$ python3 -q
>>> import numpy as np
>>> np.set_printoptions(precision=1, suppress=True, linewidth=200, sign=" ")
>>> def tidy(a):
...     return np.round(a, 1) + 0
... 
>>> data = np.array([[-2.0, 1.0, 1.0, 1.0, 1.0],
...     [1.0, -2.0, 1.0, 1.0, 1.0],
...     [1.0, 1.0, -2.0, 1.0, 1.0],
...     [1.0, 1.0, 1.0, -2.0, 1.0],
...     [1.0, 1.0, 1.0, 1.0, -2.0]])
>>> data
array([[-2.,  1.,  1.,  1.,  1.],
       [ 1., -2.,  1.,  1.,  1.],
       [ 1.,  1., -2.,  1.,  1.],
       [ 1.,  1.,  1., -2.,  1.],
       [ 1.,  1.,  1.,  1., -2.]])
>>> # symmetric, so the eigenvalues are real
>>> ev, evecs = np.linalg.eigh(data)
>>> x0 = np.array([1, 1, -2, 1, 1])
>>> x0 @ data @ x0
np.float64(-20.0)
>>> W0 = np.loadtxt("layer3.csv", delimiter=",")
>>> W0
array([[-2.,  0.,  0.,  0.,  0.,  0.,  0.,  0.,  0.,  0.,  0.],
       [ 0.,  1.,  0.,  0.,  0.,  0.,  0.,  0.,  0.,  0.,  0.],
       [ 0.,  0.,  2.,  0.,  0.,  0.,  0.,  0.,  0.,  0.,  0.],
       [ 0.,  0.,  0., -1.,  0.,  0.,  0.,  0.,  0.,  0.,  0.],
       [ 0.,  0.,  0.,  0.,  2.,  0.,  0.,  0.,  0.,  0.,  0.],
       [ 0.,  0.,  0.,  0.,  0., -2.,  0.,  0.,  0.,  0.,  0.],
       [ 0.,  0.,  0.,  0.,  0.,  0.,  2.,  0.,  0.,  0.,  0.],
       [ 0.,  0.,  0.,  0.,  0.,  0.,  0.,  1.,  0.,  0.,  0.],
       [ 0.,  0.,  0.,  0.,  0.,  0.,  0.,  0., -2.,  0.,  0.],
       [ 0.,  0.,  0.,  0.,  0.,  0.,  0.,  0.,  0.,  2.,  0.],
       [ 0.,  0.,  0.,  0.,  0.,  0.,  0.,  0.,  0.,  0., -3.]])
>>> r0 = np.array([0, 2, 0])
>>> np.polyval(r0, W0[0])
array([-4.,  0.,  0.,  0.,  0.,  0.,  0.,  0.,  0.,  0.,  0.])
>>> np.array([np.convolve(row, r0, "same") for row in W0])
array([[-4.,  0.,  0.,  0.,  0.,  0.,  0.,  0.,  0.,  0.,  0.],
       [ 0.,  2.,  0.,  0.,  0.,  0.,  0.,  0.,  0.,  0.,  0.],
       [ 0.,  0.,  4.,  0.,  0.,  0.,  0.,  0.,  0.,  0.,  0.],
       [ 0.,  0.,  0., -2.,  0.,  0.,  0.,  0.,  0.,  0.,  0.],
       [ 0.,  0.,  0.,  0.,  4.,  0.,  0.,  0.,  0.,  0.,  0.],
       [ 0.,  0.,  0.,  0.,  0., -4.,  0.,  0.,  0.,  0.,  0.],
       [ 0.,  0.,  0.,  0.,  0.,  0.,  4.,  0.,  0.,  0.,  0.],
       [ 0.,  0.,  0.,  0.,  0.,  0.,  0.,  2.,  0.,  0.,  0.],
       [ 0.,  0.,  0.,  0.,  0.,  0.,  0.,  0., -4.,  0.,  0.],
       [ 0.,  0.,  0.,  0.,  0.,  0.,  0.,  0.,  0.,  4.,  0.],
       [ 0.,  0.,  0.,  0.,  0.,  0.,  0.,  0.,  0.,  0., -6.]])
>>> np.correlate(W0[0], W0[7], "full")
array([ 0.,  0.,  0., -2.,  0.,  0.,  0.,  0.,  0.,  0.,  0.,  0.,  0.,  0.,  0.,  0.,  0.,  0.,  0.,  0.,  0.])
>>> ev, evecs = np.linalg.eigh(W0)
>>> x0 = np.array([-2, -1, 5, 4, 2, -1, 4, 0, 2, -5, -3])
>>> tidy(x0 @ W0 @ x0 / (x0 @ x0)), ev[0], ev[-1]
(np.float64(0.8), np.float64(-3.0), np.float64(2.0))
>>> evecs * np.maximum(ev, 0) @ evecs.T
array([[ 0.,  0.,  0.,  0.,  0.,  0.,  0.,  0.,  0.,  0.,  0.],
       [ 0.,  1.,  0.,  0.,  0.,  0.,  0.,  0.,  0.,  0.,  0.],
       [ 0.,  0.,  2.,  0.,  0.,  0.,  0.,  0.,  0.,  0.,  0.],
       [ 0.,  0.,  0.,  0.,  0.,  0.,  0.,  0.,  0.,  0.,  0.],
       [ 0.,  0.,  0.,  0.,  2.,  0.,  0.,  0.,  0.,  0.,  0.],
       [ 0.,  0.,  0.,  0.,  0.,  0.,  0.,  0.,  0.,  0.,  0.],
       [ 0.,  0.,  0.,  0.,  0.,  0.,  2.,  0.,  0.,  0.,  0.],
       [ 0.,  0.,  0.,  0.,  0.,  0.,  0.,  1.,  0.,  0.,  0.],
       [ 0.,  0.,  0.,  0.,  0.,  0.,  0.,  0.,  0.,  0.,  0.],
       [ 0.,  0.,  0.,  0.,  0.,  0.,  0.,  0.,  0.,  2.,  0.],
       [ 0.,  0.,  0.,  0.,  0.,  0.,  0.,  0.,  0.,  0.,  0.]])
>>> O, Rm = np.linalg.qr(W0)
>>> abs(Rm[0, 0]), tidy(np.linalg.norm(W0[:, 0]))
(np.float64(2.0), np.float64(2.0))
>>> Rm
array([[-2.,  0.,  0.,  0.,  0.,  0.,  0.,  0.,  0.,  0.,  0.],
       [ 0.,  1.,  0.,  0.,  0.,  0.,  0.,  0.,  0.,  0.,  0.],
       [ 0.,  0.,  2.,  0.,  0.,  0.,  0.,  0.,  0.,  0.,  0.],
       [ 0.,  0.,  0., -1.,  0.,  0.,  0.,  0.,  0.,  0.,  0.],
       [ 0.,  0.,  0.,  0.,  2.,  0.,  0.,  0.,  0.,  0.,  0.],
       [ 0.,  0.,  0.,  0.,  0., -2.,  0.,  0.,  0.,  0.,  0.],
       [ 0.,  0.,  0.,  0.,  0.,  0.,  2.,  0.,  0.,  0.,  0.],
       [ 0.,  0.,  0.,  0.,  0.,  0.,  0.,  1.,  0.,  0.,  0.],
       [ 0.,  0.,  0.,  0.,  0.,  0.,  0.,  0., -2.,  0.,  0.],
       [ 0.,  0.,  0.,  0.,  0.,  0.,  0.,  0.,  0.,  2.,  0.],
       [ 0.,  0.,  0.,  0.,  0.,  0.,  0.,  0.,  0.,  0., -3.]])
>>> O @ Rm
array([[-2.,  0.,  0.,  0.,  0.,  0.,  0.,  0.,  0.,  0.,  0.],
       [ 0.,  1.,  0.,  0.,  0.,  0.,  0.,  0.,  0.,  0.,  0.],
       [ 0.,  0.,  2.,  0.,  0.,  0.,  0.,  0.,  0.,  0.,  0.],
       [ 0.,  0.,  0., -1.,  0.,  0.,  0.,  0.,  0.,  0.,  0.],
       [ 0.,  0.,  0.,  0.,  2.,  0.,  0.,  0.,  0.,  0.,  0.],
       [ 0.,  0.,  0.,  0.,  0., -2.,  0.,  0.,  0.,  0.,  0.],
       [ 0.,  0.,  0.,  0.,  0.,  0.,  2.,  0.,  0.,  0.,  0.],
       [ 0.,  0.,  0.,  0.,  0.,  0.,  0.,  1.,  0.,  0.,  0.],
       [ 0.,  0.,  0.,  0.,  0.,  0.,  0.,  0., -2.,  0.,  0.],
       [ 0.,  0.,  0.,  0.,  0.,  0.,  0.,  0.,  0.,  2.,  0.],
       [ 0.,  0.,  0.,  0.,  0.,  0.,  0.,  0.,  0.,  0., -3.]])
>>> np.abs(np.diag(Rm))
array([ 2.,  1.,  2.,  1.,  2.,  2.,  2.,  1.,  2.,  2.,  3.])
>>> Rm @ Rm.T
array([[ 4.,  0.,  0.,  0.,  0.,  0.,  0.,  0.,  0.,  0.,  0.],
       [ 0.,  1.,  0.,  0.,  0.,  0.,  0.,  0.,  0.,  0.,  0.],
       [ 0.,  0.,  4.,  0.,  0.,  0.,  0.,  0.,  0.,  0.,  0.],
       [ 0.,  0.,  0.,  1.,  0.,  0.,  0.,  0.,  0.,  0.,  0.],
       [ 0.,  0.,  0.,  0.,  4.,  0.,  0.,  0.,  0.,  0.,  0.],
       [ 0.,  0.,  0.,  0.,  0.,  4.,  0.,  0.,  0.,  0.,  0.],
       [ 0.,  0.,  0.,  0.,  0.,  0.,  4.,  0.,  0.,  0.,  0.],
       [ 0.,  0.,  0.,  0.,  0.,  0.,  0.,  1.,  0.,  0.,  0.],
       [ 0.,  0.,  0.,  0.,  0.,  0.,  0.,  0.,  4.,  0.,  0.],
       [ 0.,  0.,  0.,  0.,  0.,  0.,  0.,  0.,  0.,  4.,  0.],
       [ 0.,  0.,  0.,  0.,  0.,  0.,  0.,  0.,  0.,  0.,  9.]])
>>> tidy(np.linalg.norm(Rm, axis=0))
array([ 2.,  1.,  2.,  1.,  2.,  2.,  2.,  1.,  2.,  2.,  3.])
>>> Rm.T @ Rm
array([[ 4.,  0.,  0.,  0.,  0.,  0.,  0.,  0.,  0.,  0.,  0.],
       [ 0.,  1.,  0.,  0.,  0.,  0.,  0.,  0.,  0.,  0.,  0.],
       [ 0.,  0.,  4.,  0.,  0.,  0.,  0.,  0.,  0.,  0.,  0.],
       [ 0.,  0.,  0.,  1.,  0.,  0.,  0.,  0.,  0.,  0.,  0.],
       [ 0.,  0.,  0.,  0.,  4.,  0.,  0.,  0.,  0.,  0.,  0.],
       [ 0.,  0.,  0.,  0.,  0.,  4.,  0.,  0.,  0.,  0.,  0.],
       [ 0.,  0.,  0.,  0.,  0.,  0.,  4.,  0.,  0.,  0.,  0.],
       [ 0.,  0.,  0.,  0.,  0.,  0.,  0.,  1.,  0.,  0.,  0.],
       [ 0.,  0.,  0.,  0.,  0.,  0.,  0.,  0.,  4.,  0.,  0.],
       [ 0.,  0.,  0.,  0.,  0.,  0.,  0.,  0.,  0.,  4.,  0.],
       [ 0.,  0.,  0.,  0.,  0.,  0.,  0.,  0.,  0.,  0.,  9.]])
>>> cov = W0.T @ W0
>>> tidy(np.linalg.eigvalsh(cov)[::-1])
array([ 9.,  4.,  4.,  4.,  4.,  4.,  4.,  4.,  1.,  1.,  1.])
>>> np.trace(cov), (W0 ** 2).sum()
(np.float64(40.0), np.float64(40.0))
>>> cov
array([[ 4.,  0.,  0.,  0.,  0.,  0.,  0.,  0.,  0.,  0.,  0.],
       [ 0.,  1.,  0.,  0.,  0.,  0.,  0.,  0.,  0.,  0.,  0.],
       [ 0.,  0.,  4.,  0.,  0.,  0.,  0.,  0.,  0.,  0.,  0.],
       [ 0.,  0.,  0.,  1.,  0.,  0.,  0.,  0.,  0.,  0.,  0.],
       [ 0.,  0.,  0.,  0.,  4.,  0.,  0.,  0.,  0.,  0.,  0.],
       [ 0.,  0.,  0.,  0.,  0.,  4.,  0.,  0.,  0.,  0.,  0.],
       [ 0.,  0.,  0.,  0.,  0.,  0.,  4.,  0.,  0.,  0.,  0.],
       [ 0.,  0.,  0.,  0.,  0.,  0.,  0.,  1.,  0.,  0.,  0.],
       [ 0.,  0.,  0.,  0.,  0.,  0.,  0.,  0.,  4.,  0.,  0.],
       [ 0.,  0.,  0.,  0.,  0.,  0.,  0.,  0.,  0.,  4.,  0.],
       [ 0.,  0.,  0.,  0.,  0.,  0.,  0.,  0.,  0.,  0.,  9.]])
>>> np.diag(cov)
array([ 4.,  1.,  4.,  1.,  4.,  4.,  4.,  1.,  4.,  4.,  9.])
>>> np.linalg.matrix_rank(cov)
np.int64(11)
